$ python -q
>>> import numpy as np
>>> np.set_printoptions(suppress=True, linewidth=160)
>>> F = np.load("x.npy")
>>> F
array([[ 2, -1, -5,  4,  5],
       [ 5,  2, -1, -5,  4],
       [ 4,  5,  2, -1, -5],
       [-5,  4,  5,  2, -1],
       [-1, -5,  4,  5,  2]])
>>> vec = np.array([1, 2, 3, 1, 1])
>>> target = F @ vec
>>> target
array([-6,  5, 14, 19,  8])
>>> np.round(np.linalg.solve(F, target), 1)
array([1., 2., 3., 1., 1.])
>>> np.round(np.linalg.solve(F, -2 * target), 1)
array([-2., -4., -6., -2., -2.])
>>> np.round(np.linalg.solve(F, F[:, 2]), 1) + 0
array([0., 0., 1., 0., 0.])
>>> np.einsum("ij,ji->", F, F)
np.int64(-230)
>>> np.einsum("ii->", F)
np.int64(10)
>>> np.round(np.poly(F), 1)
array([     1.,    -10.,    165.,   -500.,   2805., -19025.])
>>> np.kron(np.eye(2, dtype=int), F)
array([[ 2, -1, -5,  4,  5,  0,  0,  0,  0,  0],
       [ 5,  2, -1, -5,  4,  0,  0,  0,  0,  0],
       [ 4,  5,  2, -1, -5,  0,  0,  0,  0,  0],
       [-5,  4,  5,  2, -1,  0,  0,  0,  0,  0],
       [-1, -5,  4,  5,  2,  0,  0,  0,  0,  0],
       [ 0,  0,  0,  0,  0,  2, -1, -5,  4,  5],
       [ 0,  0,  0,  0,  0,  5,  2, -1, -5,  4],
       [ 0,  0,  0,  0,  0,  4,  5,  2, -1, -5],
       [ 0,  0,  0,  0,  0, -5,  4,  5,  2, -1],
       [ 0,  0,  0,  0,  0, -1, -5,  4,  5,  2]])
>>> vec = np.array([0, 2, 0, -2, 0])
>>> target = F @ vec
>>> c, lr = np.zeros(5), 1 / np.linalg.norm(F, 2) ** 2
>>> for i in range(12):
...     c -= lr * F.T @ (F @ c - target)
...     if i % 2 == 0: print(i, round(np.linalg.norm(F @ c - target), 1))
... 
0 6.2
2 4.0
4 2.5
6 1.6
8 1.0
10 0.7
>>> round(np.linalg.cond(F), 1)
np.float64(2.3)
>>> c.round(1) + 0
array([ 0.1,  2. ,  0. , -2. , -0.1])
>>> A2 = F[0, 0] * F[1:] - np.outer(F[1:, 0], F[0])
>>> A2
array([[  0,   9,  23, -30, -17],
       [  0,  14,  24, -18, -30],
       [  0,   3, -15,  24,  23],
       [  0, -11,   3,  14,   9]])
>>> np.linalg.matrix_rank(A2), np.linalg.matrix_rank(F)
(np.int64(4), np.int64(5))
>>> F[:, 0] / F[0, 0]
array([ 1. ,  2.5,  2. , -2.5, -0.5])
>>> arr = np.load("block13.npy")
>>> arr
array([[-0.8,  0.8, -0.5],
       [ 1. , -1. , -0.6],
       [-1. ,  1. , -0.6],
       [-1. ,  0.8,  1. ],
       [-1. ,  1. ,  1. ],
       [-1. ,  1. ,  1. ],
       [-1. ,  1. , -0.6],
       [-0.6, -0.5,  1. ],
       [-1. ,  1. ,  1. ],
       [-0.5, -0.3,  0.9],
       [ 0.9, -1. ,  0.9],
       [ 1. , -0.6, -1. ],
       [-1. ,  1. , -0.8],
       [ 0.9, -0.6, -0.6],
       [-1. ,  1. ,  0.6],
       [-0.4,  0.3,  0.1]])
>>> d = np.linalg.norm(arr[:, None] - arr[None], axis=-1)
>>> np.round(np.linalg.norm(arr, axis=1), 1)
array([1.2, 1.5, 1.5, 1.6, 1.7, 1.7, 1.5, 1.3, 1.7, 1.1, 1.6, 1.5, 1.6, 1.2, 1.5, 0.5])
>>> d[:5, :5].round(1)
array([[0. , 2.5, 0.3, 1.5, 1.5],
       [2.5, 0. , 2.8, 3.1, 3.2],
       [0.3, 2.8, 0. , 1.6, 1.6],
       [1.5, 3.1, 1.6, 0. , 0.2],
       [1.5, 3.2, 1.6, 0.2, 0. ]])
>>> np.unravel_index(d.round(6).argmax(), d.shape)
(np.int64(1), np.int64(4))
>>> np.linalg.matrix_rank(d ** 2)
np.int64(5)
>>> d[7].round(6).argsort(kind="stable")[:4]
array([ 7,  9, 15,  3])
>>> ang = np.radians(180)
>>> r_ = np.eye(5)
>>> r_[4, 4] = r_[2, 2] = np.cos(ang)
>>> r_[4, 2], r_[2, 4] = -np.sin(ang), np.sin(ang)
>>> r_.round(1) + 0
array([[ 1.,  0.,  0.,  0.,  0.],
       [ 0.,  1.,  0.,  0.,  0.],
       [ 0.,  0., -1.,  0.,  0.],
       [ 0.,  0.,  0.,  1.,  0.],
       [ 0.,  0.,  0.,  0., -1.]])
>>> A2 = F @ r_.T
>>> np.round(np.linalg.svd(F, compute_uv=False), 1), np.round(np.linalg.svd(A2, compute_uv=False), 1)
(array([11.7, 11.7,  5.3,  5.3,  5. ]), array([11.7, 11.7,  5.3,  5.3,  5. ]))
>>> np.round(np.linalg.det(r_), 1), np.trace(r_)
(np.float64(1.0), np.float64(1.0))
